$ python3 -q
>>> import numpy as np
>>> np.set_printoptions(precision=2, suppress=True, linewidth=120)
>>> m1 = np.array([[-2.0, 1.0, 0.0, 0.0],
...     [0.0, -2.0, 1.0, 0.0],
...     [0.0, 0.0, -2.0, 1.0],
...     [0.0, 0.0, 0.0, -2.0]])
>>> ang = np.radians(15)
>>> Rm = np.eye(4)
>>> Rm[3, 3] = Rm[2, 2] = np.cos(ang)
>>> Rm[3, 2], Rm[2, 3] = -np.sin(ang), np.sin(ang)
>>> Rm
array([[ 1.  ,  0.  ,  0.  ,  0.  ],
       [ 0.  ,  1.  ,  0.  ,  0.  ],
       [ 0.  ,  0.  ,  0.97,  0.26],
       [ 0.  ,  0.  , -0.26,  0.97]])
>>> Y = m1 @ Rm.T
>>> np.abs(Y - m1).max(axis=0)
array([0.  , 0.  , 0.52, 0.48])
>>> round(float(np.linalg.det(Rm)), 2), round(float(np.trace(Rm)), 2)
(1.0, 3.93)
>>> w, vecs = np.linalg.eig(m1)
>>> np.sort(np.linalg.eigvals(m1 @ m1))
array([4., 4., 4., 4.])
>>> w
array([-2., -2., -2., -2.])
>>> rng = np.random.default_rng(235329)
>>> Y = m1 + rng.integers(-2, 3, (4, 3)) @ rng.integers(-2, 3, (3, 4))
>>> Y
array([[-5.,  2.,  3.,  2.],
       [-2., -6., -2.,  1.],
       [-2.,  6.,  6.,  3.],
       [-4., -2.,  1.,  1.]])
>>> np.round(np.linalg.svd(Y - m1, compute_uv=False), 2) + 0
array([11.84,  7.13,  0.35,  0.  ])
>>> Q, Rm = np.linalg.qr(m1)
>>> np.trace(Q @ Q.T)
np.float64(4.0)
>>> np.allclose(Rm.T @ Rm, m1.T @ m1)
True
>>> Q
array([[ 1.,  0.,  0.,  0.],
       [-0.,  1.,  0.,  0.],
       [-0., -0.,  1.,  0.],
       [-0., -0., -0.,  1.]])
>>> Q, _ = np.linalg.qr(np.array([[1.0, 1.2, -0.9, 0.6],
...     [-0.9, 0.1, -0.6, -0.7],
...     [1.4, 1.9, -0.8, 0.9],
...     [0.0, -0.1, 1.5, -1.3]]))
>>> w = np.array([3, 1, 1, 1])
>>> E = Q @ np.diag(w) @ Q.T
>>> E.round(2) + 0
array([[ 1.53, -0.48,  0.74,  0.  ],
       [-0.48,  1.43, -0.67,  0.  ],
       [ 0.74, -0.67,  2.04,  0.  ],
       [ 0.  ,  0.  ,  0.  ,  1.  ]])
>>> np.prod(np.diag(m1)), np.round(np.linalg.det(m1), 2)
(np.float64(16.0), np.float64(16.0))
>>> np.linalg.matrix_rank(m1 - m1[0, 0] * np.eye(4))
np.int64(3)
>>> np.linalg.matrix_power(m1 - np.diag(np.diag(m1)), 4)
array([[0., 0., 0., 0.],
       [0., 0., 0., 0.],
       [0., 0., 0., 0.],
       [0., 0., 0., 0.]])
>>> m1.shape
(4, 4)
>>> np.unravel_index(np.abs(m1).argmax(), m1.shape)
(np.int64(0), np.int64(0))
>>> np.count_nonzero(m1)
np.int64(7)
>>> np.abs(m1).max()
np.float64(2.0)
>>> m1.sum(axis=0)
array([-2., -1., -1., -1.])
>>> np.diff(m1, axis=0)
array([[ 2., -3.,  1.,  0.],
       [ 0.,  2., -3.,  1.],
       [ 0.,  0.,  2., -3.]])
>>> round(float(np.linalg.norm(m1)), 2)
4.36
>>> np.linalg.matrix_rank(m1)
np.int64(4)
>>> m1 - m1[0]
array([[ 0.,  0.,  0.,  0.],
       [ 2., -3.,  1.,  0.],
       [ 2., -1., -2.,  1.],
       [ 2., -1.,  0., -2.]])
>>> round(float(np.linalg.norm(m1, 2)), 2)
2.85
>>> np.round(np.linalg.norm(m1[3] - m1[2]), 2)
np.float64(3.61)
>>> round(float(np.linalg.norm(m1, 1)), 2), round(np.linalg.norm(m1, np.inf), 2)
(3.0, np.float64(3.0))
>>> A = np.load("arr.npy")
>>> A
array([[ -2,  -1,   0],
       [ -4,   2,   1],
       [ -7,   5,  -2],
       [ -8,   5,  -2],
       [-11,   6,  -4],
       [ -8,   8,  -2],
       [-11,   6,  -5],
       [-10,   9,  -8],
       [ -7,  10, -10],
       [ -8,   8,  -8],
       [ -6,   5, -10],
       [ -7,   7, -13],
       [ -6,   9, -13],
       [ -4,  11, -11],
       [ -7,  11, -12],
       [ -7,  13,  -9],
       [-10,  10, -12],
       [ -8,  12, -13],
       [ -6,  12, -16],
       [ -8,  12, -18]])
>>> Y = np.c_[A[:, :1] @ np.array([[5]]), np.array([1, -2, 0, 1, 0, 2, -2, 0, -2, 2, -1, 1, 0, 1, 2, 2, -2, 0, 1, 2])]
>>> Y
array([[-10,   1],
       [-20,  -2],
       [-35,   0],
       [-40,   1],
       [-55,   0],
       [-40,   2],
       [-55,  -2],
       [-50,   0],
       [-35,  -2],
       [-40,   2],
       [-30,  -1],
       [-35,   1],
       [-30,   0],
       [-20,   1],
       [-35,   2],
       [-35,   2],
       [-50,  -2],
       [-40,   0],
       [-30,   1],
       [-40,   2]])
>>> np.linalg.matrix_rank(Y)
np.int64(2)
>>> np.round(np.linalg.norm(Y - A @ np.linalg.lstsq(A, Y)[0], axis=0), 2) + 0
array([0.  , 5.79])
>>> np.round(np.linalg.lstsq(A, Y[:, 0])[0], 2) + 0
array([5., 0., 0.])
>>> np.linalg.matrix_rank(np.c_[A, Y])
np.int64(4)
